>>> import numpy as np
>>> from numpy import linalg as LA
>>> np.set_printoptions(precision=2, suppress=True, linewidth=200, legacy="1.25")
>>> def rnd(a):
...     return np.round(a, 2) + 0
... 
>>> X = np.array([[-2.0, 3.0, 2.0, 2.0, 0.0],
...     [2.0, -1.0, -2.0, -2.0, 0.0],
...     [-1.0, 1.0, 2.0, 0.0, 0.0],
...     [-1.0, -1.0, 1.0, -3.0, 0.0],
...     [0.0, 0.0, 0.0, 0.0, 0.0]])
>>> r = LA.matrix_rank(X)
>>> r
4
>>> null = LA.svd(X)[2][r:].T
>>> [int(LA.matrix_rank(np.delete(X, i, axis=0))) for i in range(5)]
[3, 3, 3, 3, 4]
>>> np.allclose(X @ null, 0)
True
>>> [int(LA.matrix_rank(X[:, :j + 1])) for j in range(5)]
[1, 2, 3, 4, 4]
>>> rnd(LA.norm(X, 2) / LA.norm(X))
0.85
>>> P = np.triu(np.array([[1, 3, 0, -2, -2],
...     [3, -2, -3, 3, -2],
...     [1, 0, -3, 2, -3],
...     [-2, 2, -2, 0, 0],
...     [2, -1, 1, 2, -3]]), 1) + np.eye(5)
>>> B = P @ X @ LA.inv(P)
>>> LA.matrix_rank(B)
4
>>> rnd(np.poly(B))
array([  1.,   4.,  -3., -14.,  16.,   0.])
>>> rnd(LA.det(B))
0.0
>>> B
array([[   6.,  -16.,  -54.,  170., -182.],
       [   2.,  -13.,  -44.,  120., -154.],
       [  -3.,    8.,   28.,  -92.,   94.],
       [  -1.,    2.,    7.,  -25.,   23.],
       [   0.,    0.,    0.,    0.,    0.]])
>>> np.trace(B), np.trace(X)
(-4.0, -4.0)
>>> def softmax(z):
...     e = np.exp(z - z.max(axis=-1, keepdims=True))
...     return e / e.sum(axis=-1, keepdims=True)
... 
>>> rnd(softmax(X).sum(axis=1))
array([1., 1., 1., 1., 1.])
>>> rnd(softmax(X[0]))
array([0.  , 0.56, 0.21, 0.21, 0.03])
>>> scores = X @ X.T / np.sqrt(5)
>>> softmax(scores).round(6).argmax(axis=1)
array([0, 1, 0, 3, 0])
>>> rnd(softmax(scores)[0] @ X)
array([-2.  ,  2.99,  2.  ,  1.99,  0.  ])
>>> m1 = np.load("layer13.npy")
>>> m1
array([[4., 1., 1., 1., 1.],
       [1., 4., 1., 1., 1.],
       [1., 1., 4., 1., 1.],
       [1., 1., 1., 4., 1.],
       [1., 1., 1., 1., 4.]])
>>> w1 = np.array([[-2, 0], [-2, 0], [-1, 0], [2, 1], [2, 0]])
>>> coef = np.array([-1, 3])
>>> H = np.maximum(m1 @ w1 + coef, 0)
>>> H
array([[0., 4.],
       [0., 4.],
       [0., 4.],
       [4., 7.],
       [4., 4.]])
>>> (H > 0).mean(axis=0)
array([0.4, 1. ])
>>> LA.matrix_rank(H)
2
>>> C = np.array([[8, 5], [9, 0]])
>>> H @ C
array([[36.,  0.],
       [36.,  0.],
       [36.,  0.],
       [95., 20.],
       [68., 20.]])
>>> (m1 @ m1)[0]
array([20., 11., 11., 11., 11.])
>>> np.allclose(m1 @ m1.T, m1.T @ m1)
True
>>> rnd(LA.det(2 * m1)), rnd(LA.det(m1))
(20736.0, 648.0)
>>> np.einsum("ii->", m1)
20.0
>>> np.kron(np.eye(2, dtype=int), m1)
array([[4., 1., 1., 1., 1., 0., 0., 0., 0., 0.],
       [1., 4., 1., 1., 1., 0., 0., 0., 0., 0.],
       [1., 1., 4., 1., 1., 0., 0., 0., 0., 0.],
       [1., 1., 1., 4., 1., 0., 0., 0., 0., 0.],
       [1., 1., 1., 1., 4., 0., 0., 0., 0., 0.],
       [0., 0., 0., 0., 0., 4., 1., 1., 1., 1.],
       [0., 0., 0., 0., 0., 1., 4., 1., 1., 1.],
       [0., 0., 0., 0., 0., 1., 1., 4., 1., 1.],
       [0., 0., 0., 0., 0., 1., 1., 1., 4., 1.],
       [0., 0., 0., 0., 0., 1., 1., 1., 1., 4.]])
>>> m1.sum(axis=0)
array([8., 8., 8., 8., 8.])
>>> np.abs(m1).max()
4.0
>>> m1[5]
Traceback (most recent call last):
  File "<python-input-42>", line 1, in <module>
    m1[5]
    ~~^^^
IndexError: index 5 is out of bounds for axis 0 with size 5
>>> np.diff(m1, axis=0)
array([[-3.,  3.,  0.,  0.,  0.],
       [ 0., -3.,  3.,  0.,  0.],
       [ 0.,  0., -3.,  3.,  0.],
       [ 0.,  0.,  0., -3.,  3.]])
>>> m1.mean(axis=0)
array([1.6, 1.6, 1.6, 1.6, 1.6])
>>> np.unravel_index(np.abs(m1).argmax(), m1.shape)
(0, 0)
>>> m1.shape
(5, 5)
>>> P = np.triu(np.array([[1, 0, 2, 1, 1],
...     [2, 2, 0, 0, -2],
...     [-2, 2, 1, 1, 1],
...     [1, -1, -2, 2, -1],
...     [-2, 2, -1, 2, 0]]), 1) + np.eye(5)
>>> B = P @ m1 @ LA.inv(P)
>>> B
array([[ 8.,  5., -5.,  5., 20.],
       [-1.,  2.,  1., -1., -4.],
       [ 3.,  3.,  0.,  3., 12.],
       [ 0.,  0.,  0.,  3.,  0.],
       [ 1.,  1., -1.,  1.,  7.]])
>>> P @ m1 - m1 @ P
array([[ 4.,  4.,  2.,  2.,  5.],
       [-2., -2., -4., -4., -1.],
       [ 2.,  2.,  0.,  0.,  3.],
       [-1., -1., -3., -3.,  0.],
       [ 0.,  0., -2., -2.,  1.]])
>>> LA.matrix_rank(B)
5
>>> K = np.load("sample6.npy")
>>> K
array([[ 0,  0,  0,  3],
       [ 0,  0,  0,  3],
       [ 5,  0,  0,  0],
       [ 8,  9,  9, 10],
       [ 5,  2,  2,  1],
       [ 5,  2,  2,  1],
       [ 0,  0,  0,  0],
       [ 0,  0,  0,  0],
       [ 5,  2,  2,  1],
       [ 2,  0,  0,  0],
       [ 5,  2,  2,  1],
       [ 2,  0,  0,  0],
       [ 0,  0,  0,  0],
       [ 0,  0,  0,  0],
       [ 5,  2,  2,  1],
       [ 0,  0,  0,  0],
       [ 0,  0,  0,  0],
       [ 0,  0,  0,  0],
       [ 5,  0,  0,  0]])
>>> t = np.radians(45)
>>> R = np.eye(4)
>>> R[0, 0] = R[1, 1] = np.cos(t)
>>> R[0, 1], R[1, 0] = -np.sin(t), np.sin(t)
>>> rnd(R)
array([[ 0.71, -0.71,  0.  ,  0.  ],
       [ 0.71,  0.71,  0.  ,  0.  ],
       [ 0.  ,  0.  ,  1.  ,  0.  ],
       [ 0.  ,  0.  ,  0.  ,  1.  ]])
>>> B = K @ R.T
>>> rnd(LA.det(R)), rnd(np.trace(R))
(1.0, 3.41)
>>> Xs = K - K.mean(axis=0)
>>> U, sigma, Vh = LA.svd(Xs, full_matrices=False)
>>> LA.matrix_rank(Xs)
3
>>> np.searchsorted(np.cumsum(sigma ** 2) / (sigma ** 2).sum(), 0.9) + 1
2
>>> np.abs(Vh[0]).argmax()
0
>>> rnd((sigma ** 2).sum() ** 2 / (sigma ** 4).sum())
1.45
>>> data = np.loadtxt("w.csv", delimiter=",")
>>> data
array([[ 20., -25.,  20., -25.],
       [  5.,   5.,   5.,   5.],
       [  4.,  -5.,   4.,  -5.],
       [  1.,   1.,   1.,   1.]])
>>> B = np.array([[5, 3], [1, 2]])
>>> C = np.kron(B, data)
>>> rnd(LA.norm(C, 2)), rnd(LA.norm(B, 2) * LA.norm(data, 2))
(283.6, 283.6)
>>> W0 = np.array([[2.78, 5.21, 2.72],
...     [2.28, 3.81, 0.75],
...     [3.86, 3.18, 2.37],
...     [3.13, 3.4, 2.89],
...     [2.68, 3.39, 1.62],
...     [2.88, 3.18, 3.08],
...     [3.21, 3.53, 2.73],
...     [6.07, 1.93, 1.56],
...     [2.05, 5.58, 4.22],
...     [2.45, 1.38, 2.57]])
>>> dist = LA.norm(W0[:, None] - W0[None], axis=-1)
>>> np.unravel_index(dist.round(6).argmax(), dist.shape)
(7, 8)
>>> np.flatnonzero(dist[9] < dist.mean() / 2)
array([9])
>>> dist.shape
(10, 10)
>>> dist[9].round(6).argsort(kind="stable")[:4]
array([9, 5, 3, 4])
>>> dist.mean(axis=1).argmax()
7
>>> M = np.load("a.npy")
>>> M
array([[ 3,  1,  1, -1, -3],
       [ 1,  3,  1,  1, -1],
       [ 1,  1,  3,  1,  1],
       [-1,  1,  1,  3,  1],
       [-3, -1,  1,  1,  3]])
>>> C2 = M.T @ M
>>> (M @ M.T).shape
(5, 5)
>>> np.diag(C2)
array([21, 13, 13, 13, 21])
>>> LA.matrix_rank(C2)
5
